% ipython --no-banner

In [1]: import numpy as np

In [2]: import numpy.linalg as la

In [3]: np.set_printoptions(suppress=True, linewidth=100)

In [4]: tidy = lambda a: np.round(a, 3) + 0

In [5]: feats = np.load("layer10.npy")

In [6]: feats
Out[6]: 
array([[  1,  -3,   9, -27],
       [  1,  -2,   4,  -8],
       [  1,  -1,   1,  -1],
       [  1,   0,   0,   0],
       [  1,   1,   1,   1],
       [  1,   2,   4,   8]])

In [7]: u = np.array([-5, -1])

In [8]: np.array([np.convolve(row, u, "same") for row in feats])
Out[8]: 
array([[ -5,  14, -42, 126],
       [ -5,   9, -18,  36],
       [ -5,   4,  -4,   4],
       [ -5,  -1,   0,   0],
       [ -5,  -6,  -6,  -6],
       [ -5, -11, -22, -44]])

In [9]: np.cross(feats[3, :3], feats[4, :3])
Out[9]: array([ 0, -1,  1])

In [10]: np.convolve(feats[3], u)
Out[10]: array([-5, -1,  0,  0,  0])

In [11]: Y = np.c_[feats[:, :1] @ np.array([[-8]]), np.array([7, 5, 6, 1, 4, 4])]

In [12]: Y
Out[12]: 
array([[-8,  7],
       [-8,  5],
       [-8,  6],
       [-8,  1],
       [-8,  4],
       [-8,  4]])

In [13]: tidy(la.lstsq(feats, Y[:, 0])[0])
Out[13]: array([-8.,  0.,  0.,  0.])

In [14]: tidy(la.norm(Y - feats @ la.lstsq(feats, Y)[0], axis=0))
Out[14]: array([0.   , 3.047])

In [15]: W0 = np.load("w.npy")

In [16]: W0
Out[16]: 
array([[0, 2, 0, 0],
       [2, 1, 0, 0],
       [0, 0, 0, 2],
       [0, 0, 2, 1]])

In [17]: w1 = np.array([[2, 3, -2, -3, -2],
    ...:     [3, 1, 0, -2, 1],
    ...:     [-1, -2, -2, 0, -2],
    ...:     [-1, 1, 3, -1, 0]])

In [18]: coef = np.array([1, 2, 1, 1, 2])

In [19]: hid = np.maximum(feats @ w1 + coef, 0)

In [20]: tidy((hid > 0).mean(axis=0))
Out[20]: array([0.667, 0.667, 0.167, 0.5  , 0.   ])

In [21]: la.matrix_rank(hid)
Out[21]: np.int64(4)

In [22]: C = np.array([[2, 0], [-1, -2], [-1, 2], [1, 0], [1, 0]])

In [23]: hid @ C
Out[23]: 
array([[ 55,   0],
       [ 12,   0],
       [  0,  -2],
       [  1, -10],
       [  3, -10],
       [-22,  16]])

In [24]: hat = feats @ la.solve(feats.T @ feats, feats.T)

In [25]: la.matrix_rank(np.eye(6) - hat)
Out[25]: np.int64(2)

In [26]: tidy(hat)
Out[26]: 
array([[ 0.96 ,  0.127, -0.111, -0.032,  0.087, -0.032],
       [ 0.127,  0.579,  0.413,  0.016, -0.222,  0.087],
       [-0.111,  0.413,  0.46 ,  0.254,  0.016, -0.032],
       [-0.032,  0.016,  0.254,  0.46 ,  0.413, -0.111],
       [ 0.087, -0.222,  0.016,  0.413,  0.579,  0.127],
       [-0.032,  0.087, -0.032, -0.111,  0.127,  0.96 ]])

In [27]: tidy(hat @ feats[:, 1])
Out[27]: array([-3., -2., -1.,  0.,  1.,  2.])

In [28]: tidy((np.eye(6) - hat) @ feats)
Out[28]: 
array([[0., 0., 0., 0.],
       [0., 0., 0., 0.],
       [0., 0., 0., 0.],
       [0., 0., 0., 0.],
       [0., 0., 0., 0.],
       [0., 0., 0., 0.]])

In [29]: u = np.array([-2, 2, 3, 2])

In [30]: Y = W0 + np.outer(u, np.eye(4)[3])

In [31]: la.matrix_rank(la.inv(Y) - la.inv(W0), tol=1e-8)
Out[31]: np.int64(1)

In [32]: la.matrix_rank(Y - W0)
Out[32]: np.int64(1)

In [33]: tidy(la.det(Y) / la.det(W0)), tidy(1 + la.solve(W0, u)[3])
Out[33]: (np.float64(2.5), np.float64(2.5))

In [34]: (la.matrix_power((W0 != 0) + (W0.T != 0) + np.eye(4), 4) > 0).astype(int)
Out[34]: 
array([[1, 1, 0, 0],
       [1, 1, 0, 0],
       [0, 0, 1, 1],
       [0, 0, 1, 1]])

In [35]: (W0 != 0).astype(int)
Out[35]: 
array([[0, 1, 0, 0],
       [1, 1, 0, 0],
       [0, 0, 0, 1],
       [0, 0, 1, 1]])

In [36]: m1 = np.load("x.npy")

In [37]: tidy(m1)
Out[37]: 
array([[ 0.   ,  0.   ,  0.   ,  0.   ],
       [ 0.   ,  0.919, -0.193, -0.193],
       [ 0.   , -0.193,  0.041,  0.041],
       [ 0.   , -0.193,  0.041,  0.041]])

In [38]: np.flatnonzero(la.matrix_power((m1 != 0) + (m1.T != 0) + np.eye(4), 4)[0])
Out[38]: array([0])

In [39]: tidy(np.sort(la.eigvals(m1).real))
Out[39]: array([0., 0., 0., 1.])

In [40]: (m1 != 0).astype(int)
Out[40]: 
array([[0, 0, 0, 0],
       [0, 1, 1, 1],
       [0, 1, 1, 1],
       [0, 1, 1, 1]])

In [41]: w1 = np.array([[-5, 4, -2, 0, -2, 5],
    ...:     [0, 5, 4, 3, -3, 2],
    ...:     [-4, -4, 4, -2, -4, 3],
    ...:     [-5, 4, 4, 5, 0, 2]])

In [42]: coef = np.array([3, 4, 2, 5, 5, 0])

In [43]: hid = np.maximum(m1 @ w1 + coef, 0)

In [44]: tidy(hid)
Out[44]: 
array([[3.   , 4.   , 2.   , 5.   , 5.   , 0.   ],
       [4.74 , 8.593, 4.127, 7.176, 3.018, 0.87 ],
       [2.634, 3.033, 1.552, 4.542, 5.417, 0.   ],
       [2.634, 3.033, 1.552, 4.542, 5.417, 0.   ]])

In [45]: la.matrix_rank(hid)
Out[45]: np.int64(3)

In [46]: C = np.array([[1, -3], [-7, 9], [1, -4], [-3, 2], [-7, -4], [-1, -1]])

In [47]: tidy(hid @ C)
Out[47]: 
array([[-73.   ,   9.   ],
       [-94.804,  48.015],
       [-68.593,   0.603],
       [-68.593,   0.603]])

In [48]: np.abs(np.diag(la.qr(m1)[1])) > 1e-9
Out[48]: array([False,  True, False, False])

In [49]: np.allclose(m1[:-1].T @ la.lstsq(m1[:-1].T, m1[-1])[0], m1[-1])
Out[49]: True

In [50]: tidy(np.trace(la.pinv(m1) @ m1))
Out[50]: np.float64(1.0)

In [51]: np.unique(m1.round(6), axis=0).shape
Out[51]: (3, 4)

In [52]: x = np.array([1, 1, 0, 1])

In [53]: h1 = np.maximum(m1 @ x, 0)

In [54]: tidy(np.maximum(m1 @ (3 * x), 0))
Out[54]: array([0.   , 2.176, 0.   , 0.   ])

In [55]: tidy(np.tanh(m1 @ x))
Out[55]: array([ 0.   ,  0.62 , -0.151, -0.151])

In [56]: tidy(m1.T @ h1)
Out[56]: array([ 0.   ,  0.666, -0.14 , -0.14 ])

In [57]: np.flatnonzero(h1 > 1e-9)
Out[57]: array([1])

In [58]: x = np.array([0, 0, 3, 3])

In [59]: tidy(np.einsum("ij,j->i", m1, x))
Out[59]: array([ 0.   , -1.16 ,  0.244,  0.244])

In [60]: tidy(m1 @ (2 * x))
Out[60]: array([ 0.   , -2.321,  0.489,  0.489])

In [61]: la.norm(m1 @ x) <= la.norm(m1, 2) * la.norm(x) + 1e-9
Out[61]: np.True_

In [62]: tidy(m1 @ np.eye(4)[2])
Out[62]: array([ 0.   , -0.193,  0.041,  0.041])

In [63]: J = np.loadtxt("m.csv", delimiter=",")

In [64]: tidy(J)
Out[64]: 
array([[-0.937,  8.567,  4.378],
       [-0.855,  9.303,  4.869],
       [-0.173, 15.44 ,  8.96 ],
       [-0.395, 13.449,  7.633],
       [-1.637,  2.264,  0.176],
       [-1.682,  1.865, -0.09 ],
       [-1.543,  3.113,  0.742],
       [-2.198, -2.778, -3.185],
       [-0.774, 10.03 ,  5.354],
       [-0.846,  9.382,  4.921],
       [-0.34 , 13.94 ,  7.96 ],
       [-2.729, -7.563, -6.375],
       [-2.524, -5.72 , -5.147],
       [ 0.419, 20.773, 12.515],
       [-1.337,  4.97 ,  1.98 ],
       [-1.647,  2.174,  0.116],
       [-1.266,  5.603,  2.402],
       [-2.217, -2.955, -3.304],
       [-2.107, -1.961, -2.641]])

In [65]: rk = la.matrix_rank(J)

In [66]: rk
Out[66]: np.int64(2)

In [67]: N = la.svd(J)[2][rk:].T

In [68]: [int(la.matrix_rank(J[:i])) for i in range(1, len(J) + 1)]
Out[68]: [1, 2, 2, 2, 2, 2, 2, 2, 2, 2, 2, 2, 2, 2, 2, 2, 2, 2, 2]

In [69]: N.shape
Out[69]: (3, 1)

In [70]: tidy(N[:, 0] / N[np.abs(N[:, 0]).round(6).argmax(), 0])
Out[70]: array([-0.706, -0.588,  1.   ])

In [71]: tidy(J @ N)
Out[71]: 
array([[0.],
       [0.],
       [0.],
       [0.],
       [0.],
       [0.],
       [0.],
       [0.],
       [0.],
       [0.],
       [0.],
       [0.],
       [0.],
       [0.],
       [0.],
       [0.],
       [0.],
       [0.],
       [0.]])

In [72]: np.allclose(J @ N, 0)
Out[72]: True
